% ipython --no-banner

In [1]: import numpy as np

In [2]: from numpy import linalg as LA

In [3]: np.set_printoptions(precision=3, suppress=True, linewidth=120)

In [4]: feats = np.load("arr.npy")

In [5]: print(feats)
[[ 61   2   0   1  -1   2]
 [  2  60  -1   3  -3  -1]
 [ -1  -3 162  -1   2  -2]
 [ -2  -3  -3 -99   1   1]
 [ -1  -1  -3   3  41   2]
 [ -3  -2   1   3   2  42]]

In [6]: rng = np.random.default_rng(2887)

In [7]: lab = rng.permutation(6)

In [8]: print(lab)
[2 4 1 5 0 3]

In [9]: B = feats[lab][:, lab]

In [10]: print(np.sort(np.abs(LA.eigvals(B))))
[ 39.623  43.442  58.402  62.542  98.984 161.974]

In [11]: print(np.allclose(B, feats))
False

In [12]: r0, g = feats[1], feats[0]

In [13]: print(r0 @ r0)
3624

In [14]: print(r0 @ g)
246

In [15]: p = (r0 @ g) / (r0 @ r0) * r0

In [16]: print(LA.matrix_rank(np.outer(r0, g)))
1

In [17]: print(round(LA.norm(r0 + g) ** 2 + LA.norm(r0 - g) ** 2, 3))
14710.0

In [18]: O, evecs = LA.qr(feats[:, :1])[0], LA.qr(feats[:, 1:])[0]

In [19]: sigma = LA.svd(O.T @ evecs, compute_uv=False)

In [20]: print(sigma)
[0.09]

In [21]: print(round(LA.norm(O @ O.T - evecs @ evecs.T, 2), 3))
1.0

In [22]: print((sigma > 0.9).sum())
0

In [23]: M = np.load("dump.npy")

In [24]: print(M)
[[ 0.  2.  1.  0.  0.  0.  0.]
 [ 2.  1.  2.  0.  0.  0.  0.]
 [ 2.  1.  2.  0.  0.  0.  0.]
 [ 0.  0.  0.  5. -1. -2.  1.]
 [ 0.  0.  0.  3. -2. -1.  4.]
 [ 0.  0.  0.  6.  2. -5. -5.]
 [ 0.  0.  0. -1. -9.  1. -7.]]

In [25]: # splits into 2 blocks

In [26]: print(LA.cond(M) > 100)
True

In [27]: Uu, sigma, VT = LA.svd(M)

In [28]: print(np.argmax(sigma[:-1] / (sigma[1:] + 1e-6)) + 1)
6

In [29]: B = Uu[:, :6] @ np.diag(sigma[:6]) @ VT[:6]

In [30]: print(LA.matrix_rank(B))
6

In [31]: print(B.round(3) + 0)
[[ 0.  2.  1.  0.  0.  0.  0.]
 [ 2.  1.  2.  0.  0.  0.  0.]
 [ 2.  1.  2.  0.  0.  0.  0.]
 [ 0.  0.  0.  5. -1. -2.  1.]
 [ 0.  0.  0.  3. -2. -1.  4.]
 [ 0.  0.  0.  6.  2. -5. -5.]
 [ 0.  0.  0. -1. -9.  1. -7.]]

In [32]: print(round(LA.norm(M - B, 2), 3), round(sigma[6], 3))
0.0 0.0

In [33]: print(round(float(LA.norm(M - B) / LA.norm(M)), 3))
0.0

In [34]: mat = np.triu(rng.random((2, 2)) < 1.2, 1).astype(int)

In [35]: mat = mat + mat.T

In [36]: print(mat)
[[0 1]
 [1 0]]

In [37]: x0 = np.array([1, 1])

In [38]: print(np.sort(np.abs(np.degrees(np.angle(LA.eigvals(mat))))))
[  0. 180.]

In [39]: print(LA.inv(mat))
[[0. 1.]
 [1. 0.]]

In [40]: print([p for p in range(1, 25) if np.allclose(LA.matrix_power(mat, p), np.eye(2))])
[2, 4, 6, 8, 10, 12, 14, 16, 18, 20, 22, 24]

In [41]: print(np.abs(LA.eigvals(mat)))
[1. 1.]

In [42]: print(np.sort(np.abs(LA.eigvals(mat))))
[1. 1.]

In [43]: print(round(LA.det(mat), 3))
-1.0

In [44]: print(LA.matrix_power(mat, 4))
[[1 0]
 [0 1]]

In [45]: print(np.allclose(mat @ mat.T, mat.T @ mat))
True

In [46]: print(np.trace(mat))
0

In [47]: print(LA.matrix_power(mat, 2))
[[1 0]
 [0 1]]

In [48]: print(np.sort(np.abs(LA.eigvals(mat)))[::-1])
[1. 1.]

In [49]: p = np.eye(2)[1]

In [50]: for _ in range(4):
    ...:     p = p @ mat
    ...:     print(p.round(3))
    ...: 
[1. 0.]
[0. 1.]
[1. 0.]
[0. 1.]

In [51]: print(round(float(LA.eigvalsh(mat).min()), 3))
-1.0

In [52]: print([round(float(LA.det(mat[:i, :i])), 2) + 0 for i in range(1, 3)])
[0.0, -1.0]

In [53]: print(np.all(LA.eigvalsh(mat) > 0))
False

In [54]: print(mat @ mat)
[[1 0]
 [0 1]]

In [55]: print(mat.sum(axis=0))
[1 1]

In [56]: print(np.trace(mat @ mat @ mat) // 6)
0

In [57]: print(np.argwhere(np.triu(mat)))
[[0 1]]

In [58]: Lm = np.diag(mat.sum(axis=1)) - mat

In [59]: print(round(LA.det(Lm[1:, 1:])))
1

In [60]: print((LA.eigvalsh(Lm) < 1e-8).sum())
1

In [61]: A = np.loadtxt("out4.csv", delimiter=",")

In [62]: print(A)
[[ 1.525 -1.157 -0.33   1.669 -4.294]
 [ 3.446 -1.318  0.003 -1.185 -3.16 ]
 [ 1.152 -1.803  4.139  0.099 -1.811]
 [-3.487 -0.375 -1.475 -2.132  2.446]
 [ 2.132 -0.656 -2.556  2.284 -2.876]
 [ 1.108  3.044  3.701  0.182 -0.884]
 [ 0.415 -2.417  2.07   0.186  3.83 ]
 [-2.512 -2.624  1.96  -2.789  0.428]
 [-0.426 -2.085 -3.192 -0.812 -3.102]
 [ 1.75  -3.419  2.035 -1.845 -1.645]
 [-1.414  0.295  1.019 -3.376  3.237]
 [ 3.728 -2.164 -2.105  0.727 -1.208]
 [-4.207 -1.729 -1.727  0.716  0.905]
 [ 0.923 -0.382  4.726 -0.118  1.286]
 [ 0.189 -1.105  2.366 -1.282 -4.062]
 [-1.425  4.689 -0.092 -0.526  0.833]
 [-2.392  1.167  1.902  2.601  2.744]
 [-1.787  1.817  1.98  -0.177 -3.815]
 [ 4.247  0.878 -2.153  0.981  0.774]
 [-2.183  4.144 -1.317  0.072 -1.149]
 [ 0.855 -3.474 -1.955 -1.839  2.235]
 [-3.825 -0.685  0.951  2.659 -1.387]
 [ 1.08   1.717 -0.067 -2.923 -3.513]
 [-2.233 -1.69   0.046 -3.684 -1.894]
 [-0.075 -2.238  1.586 -2.368 -3.444]
 [ 3.081  1.315 -0.458  3.521 -1.082]
 [-1.101  0.833  1.285  0.233  4.625]
 [-0.67  -1.471  3.639  2.812 -1.113]
 [-0.581 -0.952  4.694 -1.31  -0.081]
 [-0.734 -2.63  -1.642 -3.299  1.99 ]]

In [63]: cen = A - A.mean(axis=0)

In [64]: Uu, sigma, VT = LA.svd(cen, full_matrices=False)

In [65]: print(np.abs(VT[-1]))
[0.449 0.542 0.061 0.698 0.117]

In [66]: print(round(float((sigma ** 2).sum() ** 2 / (sigma ** 4).sum()), 3))
4.524

In [67]: print(sigma ** 2 / (sigma ** 2).sum())
[0.308 0.215 0.201 0.167 0.11 ]

In [68]: print(np.round(cen.mean(axis=0), 3) + 0)
[0. 0. 0. 0. 0.]

In [69]: print(np.searchsorted(np.cumsum(sigma ** 2) / (sigma ** 2).sum(), 0.9) + 1)
5

In [70]: print((np.sign(Uu[:, 0]) == np.sign(Uu[0, 0])).astype(int))
[1 1 1 0 1 1 0 0 1 1 0 1 0 0 1 0 0 1 1 0 0 0 1 0 1 1 0 1 0 0]

In [71]: print(np.abs(Uu[:, 0]).argmax())
26

In [72]: x0 = np.array([-2, -1, 3, 0, 2])

In [73]: rhs = A @ x0

In [74]: print(np.round(LA.solve(A.T @ A, A.T @ rhs), 3) + 0)
[-2. -1.  3.  0.  2.]

In [75]: rhs = rhs + 0.02 * rng.normal(size=30)

In [76]: print(rhs)
[-11.462 -11.874   8.312   7.848 -16.998   4.048  15.418  14.405 -12.84    2.732  12.093 -14.012   6.772  15.296
  -0.346  -0.452  14.834   0.071 -14.238  -6.002   0.379   8.393 -11.082   2.556   0.222 -11.028  14.468  11.51
  16.009   3.121]

In [77]: c, *_ = LA.lstsq(A, rhs)

In [78]: print(np.round(A.T @ (rhs - A @ c), 3) + 0)
[0. 0. 0. 0. 0.]

In [79]: print(round(LA.norm(rhs - A @ c), 3))
0.129

In [80]: r0, g = A[3], A[13]

In [81]: print(round(float(r0 @ r0), 3))
25.004

In [82]: p = (r0 @ g) / (r0 @ r0) * r0

In [83]: print(p)
[ 0.927  0.1    0.392  0.567 -0.65 ]

In [84]: print(np.round((g - p) @ r0, 3))
0.0

In [85]: print(LA.matrix_rank(np.outer(r0, g)))
1

In [86]: gram = A.T @ A

In [87]: print(LA.matrix_rank(gram))
5

In [88]: print(LA.svd(A, compute_uv=False) ** 2)
[223.376 173.403 153.966 120.135  79.126]

In [89]: print((A @ A.T).shape)
(30, 30)

In [90]: print(round(float(np.trace(gram)), 3), round(float((A ** 2).sum()), 3))
750.007 750.007

In [91]: print(np.diag(gram))
[144.968 134.408 159.486 119.142 192.002]

In [92]: print(np.allclose(gram, gram.T))
True

In [93]: data = np.load("case16.npy")

In [94]: print(data)
[[ 1 -3 -1 -1]
 [ 1 -2  0  1]
 [-2 -2 -2  2]
 [-1  0 -2  2]
 [ 0  0  0  0]
 [-3 -2 -4  4]
 [ 0  0  0  0]
 [-1  0 -2  2]
 [ 0  0  0  0]
 [ 1 -2  0  1]
 [-2  2 -2  1]
 [ 1 -2  0  1]
 [-2  2 -2  1]
 [ 0  0  0  0]
 [-3 -2 -4  4]
 [-2 -2 -2  2]
 [ 1 -2  0  1]
 [ 0  0  0  0]
 [-2 -2 -2  2]
 [-2 -3 -3  0]
 [-2 -2 -2  2]
 [-2  1 -3 -1]
 [ 0  0  0  0]
 [ 0  0  0  0]
 [ 0  0  0  0]
 [-2  2 -2  1]
 [ 0 -1 -1 -2]
 [ 0  0  0  0]
 [ 0  0  0  0]
 [-2 -3 -3  0]
 [-2 -2 -2  2]
 [-2  2 -2  1]]

In [95]: # row 6 repeats row 4

In [96]: B = data[0, 0] * data[1:] - np.outer(data[1:, 0], data[0])

In [97]: print(B)
[[  0   1   1   2]
 [  0  -8  -4   0]
 [  0  -3  -3   1]
 [  0   0   0   0]
 [  0 -11  -7   1]
 [  0   0   0   0]
 [  0  -3  -3   1]
 [  0   0   0   0]
 [  0   1   1   2]
 [  0  -4  -4  -1]
 [  0   1   1   2]
 [  0  -4  -4  -1]
 [  0   0   0   0]
 [  0 -11  -7   1]
 [  0  -8  -4   0]
 [  0   1   1   2]
 [  0   0   0   0]
 [  0  -8  -4   0]
 [  0  -9  -5  -2]
 [  0  -8  -4   0]
 [  0  -5  -5  -3]
 [  0   0   0   0]
 [  0   0   0   0]
 [  0   0   0   0]
 [  0  -4  -4  -1]
 [  0  -1  -1  -2]
 [  0   0   0   0]
 [  0   0   0   0]
 [  0  -9  -5  -2]
 [  0  -8  -4   0]
 [  0  -4  -4  -1]]

In [98]: print(data[:, 0] / data[0, 0])
[ 1.  1. -2. -1.  0. -3.  0. -1.  0.  1. -2.  1. -2.  0. -3. -2.  1.  0. -2. -2. -2. -2.  0.  0.  0. -2.  0.  0.  0.
 -2. -2. -2.]

In [99]: r0 = np.array([5, 8, 1])

In [100]: print(np.convolve(M[0], r0))
[ 0. 10. 21. 10.  1.  0.  0.  0.  0.]

In [101]: print(np.array([np.convolve(row, r0, "same") for row in M]))
[[ 10.  21.  10.   1.   0.   0.   0.]
 [ 21.  20.  17.   2.   0.   0.   0.]
 [ 21.  20.  17.   2.   0.   0.   0.]
 [  0.   0.  25.  35. -13. -12.   6.]
 [  0.   0.  15.  14. -18.  10.  31.]
 [  0.   0.  30.  58.  -3. -63. -45.]
 [  0.   0.  -5. -53. -68. -36. -55.]]

In [102]: print(np.cross(M[0, :3], M[2, :3]))
[ 3.  2. -4.]
